$ ipython --no-banner

In [1]: import numpy as np

In [2]: np.set_printoptions(precision=3, suppress=True, linewidth=160)

In [3]: def tidy(a):
   ...:     return np.round(a, 3) + 0
   ...: 

In [4]: F = np.load("mat.npy")

In [5]: print(F)
[[1 1 0 0 0 2 0 0 2 0]
 [1 2 0 0 0 2 0 0 1 0]
 [0 1 0 0 0 2 0 0 0 0]
 [0 0 0 1 2 0 0 2 0 1]
 [0 0 0 0 2 0 2 0 0 2]
 [2 2 2 0 0 0 0 0 0 0]
 [0 0 0 2 1 0 0 2 0 0]
 [0 0 0 2 2 0 0 2 0 0]
 [2 1 0 0 0 0 0 0 2 0]
 [0 0 0 1 0 0 2 2 0 2]]

In [6]: gram = F.T @ F

In [7]: print(np.linalg.matrix_rank(gram))
10

In [8]: print(tidy(np.linalg.eigvalsh(gram)[::-1]))
[38.438 31.338 12.187  8.927  5.299  4.628  0.737  0.41   0.026  0.01 ]

In [9]: def softmax(z):
   ...:     e = np.exp(z - z.max(axis=-1, keepdims=True))
   ...:     return e / e.sum(axis=-1, keepdims=True)
   ...: 

In [10]: print(tidy(softmax(F[4])))
[0.034 0.034 0.034 0.034 0.253 0.034 0.253 0.034 0.034 0.253]

In [11]: print(tidy(softmax(F[4] + 4)))
[0.034 0.034 0.034 0.034 0.253 0.034 0.253 0.034 0.034 0.253]

In [12]: att = F @ F.T / np.sqrt(10)

In [13]: print(softmax(att).round(6).argmax(axis=1))
[0 1 1 3 4 5 7 7 8 9]

In [14]: print(tidy(softmax(att)[4] @ F))
[0.081 0.094 0.027 0.406 1.501 0.081 1.539 0.665 0.067 1.629]

In [15]: print(tidy(np.linalg.norm(F) ** 2 / np.linalg.norm(F, 2) ** 2))
2.654

In [16]: print(tidy(np.linalg.norm(F, axis=1)))
[3.162 3.162 2.236 3.162 3.464 3.464 3.    3.464 3.    3.606]

In [17]: print(tidy(np.linalg.norm(F, "nuc")))
24.491

In [18]: ang = np.radians(30)

In [19]: R = np.eye(10)

In [20]: R[8, 8] = R[3, 3] = np.cos(ang)

In [21]: R[8, 3], R[3, 8] = -np.sin(ang), np.sin(ang)

In [22]: print(tidy(R))
[[ 1.     0.     0.     0.     0.     0.     0.     0.     0.     0.   ]
 [ 0.     1.     0.     0.     0.     0.     0.     0.     0.     0.   ]
 [ 0.     0.     1.     0.     0.     0.     0.     0.     0.     0.   ]
 [ 0.     0.     0.     0.866  0.     0.     0.     0.     0.5    0.   ]
 [ 0.     0.     0.     0.     1.     0.     0.     0.     0.     0.   ]
 [ 0.     0.     0.     0.     0.     1.     0.     0.     0.     0.   ]
 [ 0.     0.     0.     0.     0.     0.     1.     0.     0.     0.   ]
 [ 0.     0.     0.     0.     0.     0.     0.     1.     0.     0.   ]
 [ 0.     0.     0.    -0.5    0.     0.     0.     0.     0.866  0.   ]
 [ 0.     0.     0.     0.     0.     0.     0.     0.     0.     1.   ]]

In [23]: out = F @ R.T

In [24]: print(np.allclose(F @ F.T, out @ out.T))
True

In [25]: print(tidy(np.abs(out - F).max(axis=0)))
[0. 0. 0. 1. 0. 0. 0. 0. 1. 0.]

In [26]: print(tidy(out))
[[ 1.     1.     0.     1.     0.     2.     0.     0.     1.732  0.   ]
 [ 1.     2.     0.     0.5    0.     2.     0.     0.     0.866  0.   ]
 [ 0.     1.     0.     0.     0.     2.     0.     0.     0.     0.   ]
 [ 0.     0.     0.     0.866  2.     0.     0.     2.    -0.5    1.   ]
 [ 0.     0.     0.     0.     2.     0.     2.     0.     0.     2.   ]
 [ 2.     2.     2.     0.     0.     0.     0.     0.     0.     0.   ]
 [ 0.     0.     0.     1.732  1.     0.     0.     2.    -1.     0.   ]
 [ 0.     0.     0.     1.732  2.     0.     0.     2.    -1.     0.   ]
 [ 2.     1.     0.     1.     0.     0.     0.     0.     1.732  0.   ]
 [ 0.     0.     0.     0.866  0.     0.     2.     2.    -0.5    2.   ]]
